>>> import numpy as np
>>> np.set_printoptions(suppress=True, linewidth=100)
>>> J = np.tril(np.array([[8, 0, 7], [4, 7, 8], [6, 0, 9]]), -1) + np.eye(3, dtype=int)
>>> J
array([[1, 0, 0],
       [4, 1, 0],
       [6, 0, 1]])
>>> # column 0 dominates
>>> np.prod(np.diag(J)), np.round(np.linalg.det(J), 1)
(np.int64(1), np.float64(1.0))
>>> np.round(np.sort(np.linalg.eigvals(J)), 1)
array([1., 1., 1.])
>>> q, Rm = np.linalg.qr(J)
>>> Rm.round(1)
array([[-7.3, -0.5, -0.8],
       [ 0. , -0.8,  0.5],
       [ 0. ,  0. ,  0.2]])
>>> np.round(q @ Rm, 1) + 0
array([[1., 0., 0.],
       [4., 1., 0.],
       [6., 0., 1.]])
>>> np.round(q.T @ q, 1) + 0
array([[1., 0., 0.],
       [0., 1., 0.],
       [0., 0., 1.]])
>>> np.round(np.abs(np.diag(Rm)), 1)
array([7.3, 0.8, 0.2])
>>> q.shape, Rm.shape
((3, 3), (3, 3))
>>> q.round(1) + 0
array([[-0.1,  0.1, -1. ],
       [-0.5, -0.8,  0. ],
       [-0.8,  0.5,  0.2]])
>>> round(float(abs(Rm[0, 0])), 1), round(np.linalg.norm(J[:, 0]), 1)
(7.3, np.float64(7.3))
>>> np.allclose(Rm.T @ Rm, J.T @ J)
True
>>> u = np.array([1, -3, -2])
>>> A2 = J + np.outer(u, np.eye(3)[2])
>>> A2
array([[ 1.,  0.,  1.],
       [ 4.,  1., -3.],
       [ 6.,  0., -1.]])
>>> np.linalg.matrix_rank(A2 - J)
np.int64(1)
>>> np.linalg.matrix_rank(np.linalg.inv(A2) - np.linalg.inv(J), tol=1e-8)
np.int64(1)
>>> mat = np.load("a.npy")
>>> mat
array([[2, 1, 2, 1, 1, 0, 1],
       [2, 2, 0, 2, 0, 0, 0],
       [0, 2, 2, 0, 1, 2, 1],
       [2, 0, 0, 1, 2, 0, 2],
       [2, 2, 2, 0, 1, 1, 1],
       [0, 0, 0, 1, 1, 1, 0],
       [2, 0, 2, 0, 2, 1, 0]])
>>> q, evecs = np.linalg.qr(mat[:, :3])[0], np.linalg.qr(mat[:, 3:])[0]
>>> sigma = np.linalg.svd(q.T @ evecs, compute_uv=False)
>>> sigma.round(1)
array([1. , 0.9, 0.8])
>>> np.round(np.linalg.norm(q @ q.T - evecs @ evecs.T, 2), 1)
np.float64(1.0)
>>> rng = np.random.default_rng(34)
>>> z = rng.permutation(7)
>>> z
array([6, 2, 0, 1, 5, 3, 4])
>>> A2 = mat[z][:, z]
>>> np.round(np.sort(np.abs(np.linalg.eigvals(A2))), 1)
array([0.5, 0.5, 0.9, 1.1, 2.6, 2.6, 7.1])
>>> u, g = mat[3], mat[6]
>>> u @ g
np.int64(8)
>>> u @ u
np.int64(13)
>>> pr = (u @ g) / (u @ u) * u
>>> pr.round(1)
array([1.2, 0. , 0. , 0.6, 1.2, 0. , 1.2])
>>> np.round(g - pr, 1)
array([ 0.8,  0. ,  2. , -0.6,  0.8,  1. , -1.2])
>>> round(float(np.linalg.norm(u + g) ** 2 + np.linalg.norm(u - g) ** 2), 1)
52.0
>>> A2 = np.array([[2, 4, 6],
...     [5, 9, 5],
...     [7, 9, 0],
...     [9, 2, 6],
...     [9, 5, 9],
...     [1, 2, 3],
...     [6, 5, 8]])
>>> np.vstack([mat, A2.T]).shape
(10, 7)
>>> np.einsum("ik,kj->ji", mat, A2)
array([[47, 32, 41, 43, 44, 19, 37],
       [47, 30, 50, 30, 56,  9, 38],
       [40, 34, 33, 52, 42, 18, 33]])
>>> np.einsum("ij->j", mat)
array([10,  7,  8,  5,  8,  5,  5])
